$ python -q
>>> import numpy as np
>>> from numpy import linalg as LA
>>> np.set_printoptions(precision=2, suppress=True, linewidth=140, sign=" ")
>>> A = np.array([[1, -1, -1, 1, -1, 1, 1, -1],
...     [1, 1, -1, -1, 1, 1, -1, -1],
...     [1, 1, 1, 1, -1, -1, -1, -1]])
>>> t = np.radians(36)
>>> r_ = np.eye(8)
>>> r_[5, 5] = r_[7, 7] = np.cos(t)
>>> r_[5, 7], r_[7, 5] = -np.sin(t), np.sin(t)
>>> r_
array([[ 1.  ,  0.  ,  0.  ,  0.  ,  0.  ,  0.  ,  0.  ,  0.  ],
       [ 0.  ,  1.  ,  0.  ,  0.  ,  0.  ,  0.  ,  0.  ,  0.  ],
       [ 0.  ,  0.  ,  1.  ,  0.  ,  0.  ,  0.  ,  0.  ,  0.  ],
       [ 0.  ,  0.  ,  0.  ,  1.  ,  0.  ,  0.  ,  0.  ,  0.  ],
       [ 0.  ,  0.  ,  0.  ,  0.  ,  1.  ,  0.  ,  0.  ,  0.  ],
       [ 0.  ,  0.  ,  0.  ,  0.  ,  0.  ,  0.81,  0.  , -0.59],
       [ 0.  ,  0.  ,  0.  ,  0.  ,  0.  ,  0.  ,  1.  ,  0.  ],
       [ 0.  ,  0.  ,  0.  ,  0.  ,  0.  ,  0.59,  0.  ,  0.81]])
>>> out = A @ r_.T
>>> np.allclose(A @ A.T, out @ out.T)
True
>>> out
array([[ 1.  , -1.  , -1.  ,  1.  , -1.  ,  1.4 ,  1.  , -0.22],
       [ 1.  ,  1.  , -1.  , -1.  ,  1.  ,  1.4 , -1.  , -0.22],
       [ 1.  ,  1.  ,  1.  ,  1.  , -1.  , -0.22, -1.  , -1.4 ]])
>>> np.abs(out - A).max(axis=0)
array([ 0.  ,  0.  ,  0.  ,  0.  ,  0.  ,  0.78,  0.  ,  0.78])
>>> LA.svd(A, compute_uv=False), LA.svd(out, compute_uv=False)
(array([ 2.83,  2.83,  2.83]), array([ 2.83,  2.83,  2.83]))
>>> np.round(LA.det(r_), 2), round(np.trace(r_), 2)
(np.float64(1.0), np.float64(7.62))
>>> U, sigma, Vh = LA.svd(A, full_matrices=False)
>>> np.cumsum(sigma ** 2) / np.sum(sigma ** 2)
array([ 0.33,  0.67,  1.  ])
>>> U.shape, sigma.shape, Vh.shape
((3, 3), (3,), (3, 8))
>>> round(np.sqrt((sigma ** 2).sum()), 2), round(float(LA.norm(A)), 2)
(np.float64(4.9), 4.9)
>>> sigma / sigma[0]
array([ 1.,  1.,  1.])
>>> sigma
array([ 2.83,  2.83,  2.83])
>>> out = A[0, 0] * A[1:] - np.outer(A[1:, 0], A[0])
>>> out
array([[ 0,  2,  0, -2,  2,  0, -2,  0],
       [ 0,  2,  2,  0,  0, -2, -2,  0]])
>>> LA.matrix_rank(out), LA.matrix_rank(A)
(np.int64(2), np.int64(3))
>>> np.flatnonzero(~out.round(6).any(axis=1))
array([], dtype=int64)
>>> out = np.array([[3, -3, -5],
...     [-8, -3, 0],
...     [-3, -9, -1],
...     [0, -6, -1],
...     [4, 9, 6],
...     [-4, -2, 4],
...     [-5, 0, -6],
...     [-6, 5, 8]])
>>> LA.matrix_rank(np.vstack([A, out.T]))
np.int64(6)
>>> np.einsum("ik,kj->ij", A, out)
array([[  7, -13, -21],
       [  9,  11,   5],
       [  3, -33, -19]])
>>> LA.matrix_rank(A @ out)
np.int64(3)
>>> np.vstack([A, out.T]).shape
(6, 8)
>>> x = np.array([1, 3, 1, 2, 2, 0, 2, 1])
>>> h1 = np.maximum(A @ x, 0)
>>> A.T @ h1
array([ 2,  2,  2,  2, -2, -2, -2, -2])
>>> np.flatnonzero(h1 > 1e-9)
array([ 2])
>>> A * (h1 > 1e-9)[:, None]
array([[ 0,  0,  0,  0,  0,  0,  0,  0],
       [ 0,  0,  0,  0,  0,  0,  0,  0],
       [ 1,  1,  1,  1, -1, -1, -1, -1]])
>>> np.tanh(A @ x)
array([-0.96,  0.  ,  0.96])
>>> np.maximum(A @ x, 0) - np.maximum(-A @ x, 0)
array([-2,  0,  2])
>>> W0 = np.array([[-1, 0, 0], [0, 1, 0], [0, 0, -2]])
>>> # triangular
>>> out = LA.inv(W0)
>>> np.round(LA.slogdet(W0)[0], 2)
np.float64(1.0)
>>> W0 @ out
array([[ 1.,  0.,  0.],
       [ 0.,  1.,  0.],
       [ 0.,  0.,  1.]])
>>> round(LA.det(W0) * LA.det(out), 2)
np.float64(1.0)
>>> np.allclose(out, W0.T)
False
>>> LA.inv(out)
array([[-1., -0., -0.],
       [ 0.,  1.,  0.],
       [-0., -0., -2.]])
>>> round(LA.cond(W0), 2)
np.float64(2.0)
>>> x = np.array([3, -8, -5])
>>> target = W0 @ x
>>> target
array([-3, -8, 10])
>>> LA.solve(W0, -3 * target)
array([-9., 24., 15.])
>>> LA.solve(W0.T, W0[0])
array([ 1.,  0., -0.])
>>> LA.solve(W0, target)
array([ 3., -8., -5.])
>>> LA.solve(W0, target + W0[:, 0])
array([ 4., -8., -5.])
>>> LA.norm(W0, axis=0)
array([ 1.,  1.,  2.])
>>> LA.svd(W0, compute_uv=False)
array([ 2.,  1.,  1.])
>>> J = np.loadtxt("block13.csv", delimiter=",")
>>> J
array([[ 3.,  2.,  0.,  0.],
       [ 2.,  3.,  0.,  0.],
       [ 0.,  0.,  3.,  2.],
       [ 0.,  0.,  2.,  3.]])
>>> # 2 groups of indices that never mix
>>> f, r1 = J[2], J[3]
>>> f @ f
np.float64(13.0)
>>> f @ r1
np.float64(12.0)
>>> pr = (f @ r1) / (f @ f) * f
>>> r1 - pr
array([ 0.  ,  0.  , -0.77,  1.15])
>>> LA.matrix_rank(np.outer(f, r1))
np.int64(1)
>>> pr
array([ 0.  ,  0.  ,  2.77,  1.85])
>>> (r1 - pr) @ f
np.float64(0.0)
>>> rng = np.random.default_rng(458394)
>>> z = rng.permutation(4)
>>> z
array([ 0,  1,  2,  3])
>>> out = J[z][:, z]
>>> np.diag(out)
array([ 3.,  3.,  3.,  3.])
>>> F = np.load("m.npy")
>>> F
array([[-2, -2, -2, -2],
       [ 3,  0, -3, -2],
       [ 3, -3, -3, -1],
       [ 3,  0, -3, -2]])
>>> # looks like rank 3
>>> U, sigma, Vh = LA.svd(F)
>>> np.argmax(sigma[:-1] / (sigma[1:] + 1e-6)) + 1
np.int64(3)
>>> out = U[:, :3] @ np.diag(sigma[:3]) @ Vh[:3]
>>> LA.matrix_rank(F, rtol=0.05)
np.int64(3)
>>> np.round(LA.norm(F - out) / LA.norm(F), 2)
np.float64(0.0)
>>> round(float(LA.norm(F - out, 2)), 2), round(float(sigma[3]), 2)
(0.0, 0.0)
>>> out.round(2) + 0
array([[-2., -2., -2., -2.],
       [ 3.,  0., -3., -2.],
       [ 3., -3., -3., -1.],
       [ 3.,  0., -3., -2.]])
>>> LA.matrix_rank(F, rtol=0.1)
np.int64(3)
>>> np.round(LA.norm(F, 2) / LA.norm(F), 2)
np.float64(0.87)
>>> M = np.loadtxt("run15.csv", delimiter=",")
>>> M
array([[ 6.,  4.,  0.,  0.],
       [ 4.,  2.,  6.,  2.],
       [ 0.,  6.,  4.,  5.],
       [ 0.,  2.,  5.,  6.]])
>>> out = M / np.sqrt((M ** 2).mean(axis=1, keepdims=True))
>>> M - M.mean(axis=1, keepdims=True)
array([[ 3.5 ,  1.5 , -2.5 , -2.5 ],
       [ 0.5 , -1.5 ,  2.5 , -1.5 ],
       [-3.75,  2.25,  0.25,  1.25],
       [-3.25, -1.25,  1.75,  2.75]])
>>> out[3]
array([ 0.  ,  0.5 ,  1.24,  1.49])
>>> LA.matrix_rank(M - M.mean(axis=1, keepdims=True))
np.int64(3)
>>> LA.matrix_rank(out) == LA.matrix_rank(M)
np.True_
>>> m1 = np.load("mat.npy")
>>> m1
array([[-1, -1, -1],
       [-1, -2, -2],
       [-1, -2, -3]])
>>> x = np.array([-2, -2, 0])
>>> target = m1 @ x
>>> target
array([ 4,  6,  6])
>>> LA.solve(m1, target + m1[:, 1])
array([-2., -1., -0.])
>>> LA.solve(m1, m1[:, 2])
array([-0., -0.,  1.])
>>> LA.solve(m1, -3 * target)
array([ 6.,  6., -0.])
>>> LA.solve(m1, target)
array([-2., -2., -0.])
>>> x = np.array([-4, -1, -3])
>>> h1 = np.maximum(m1 @ x, 0)
>>> m1 * (h1 > 1e-9)[:, None]
array([[-1, -1, -1],
       [-1, -2, -2],
       [-1, -2, -3]])
>>> m1.T @ h1
array([-35, -62, -77])
>>> np.maximum(m1 @ x, 0) - np.maximum(-m1 @ x, 0)
array([  8,  12,  15])
>>> z = rng.permutation(3)
>>> z
array([ 2,  1,  0])
>>> out = m1[z][:, z]
>>> np.sort(np.abs(LA.eigvals(out)))
array([ 0.31,  0.64,  5.05])
>>> out
array([[-3, -2, -1],
       [-2, -2, -1],
       [-1, -1, -1]])
>>> np.all(LA.eigvalsh(m1) > 0)
np.False_
>>> X = 3 * np.eye(3) + np.eye(3, k=1)
>>> X
array([[ 3.,  1.,  0.],
       [ 0.,  3.,  1.],
       [ 0.,  0.,  3.]])
>>> # triangular: eigenvalues sit on the diagonal
>>> Q, vecs = LA.qr(X[:, :1])[0], LA.qr(X[:, 1:])[0]
>>> sigma = LA.svd(Q.T @ vecs, compute_uv=False)
>>> sigma
array([ 0.33])
>>> np.degrees(np.arccos(sigma.clip(0, 1)))
array([ 70.64])
>>> z = rng.permutation(3)
>>> out = X[:, z] * rng.choice([-1, 1], 3)
>>> out
array([[ 0.,  1., -3.],
       [ 1.,  3., -0.],
       [ 3.,  0., -0.]])
>>> U, _, Vh = LA.svd(X.T @ out)
>>> z
array([ 2,  1,  0])
>>> np.round(U @ Vh, 2) + 0
array([[ 0.,  0., -1.],
       [ 0.,  1.,  0.],
       [ 1.,  0.,  0.]])
>>> f = np.array([1, 2, 0])
>>> out = X + np.outer(f, np.eye(3)[2])
>>> out
array([[ 3.,  1.,  1.],
       [ 0.,  3.,  3.],
       [ 0.,  0.,  3.]])
>>> np.round(LA.det(out) / LA.det(X), 2), np.round(1 + LA.solve(X, f)[2], 2)
(np.float64(1.0), np.float64(1.0))
>>> LA.matrix_rank(out - X)
np.int64(1)
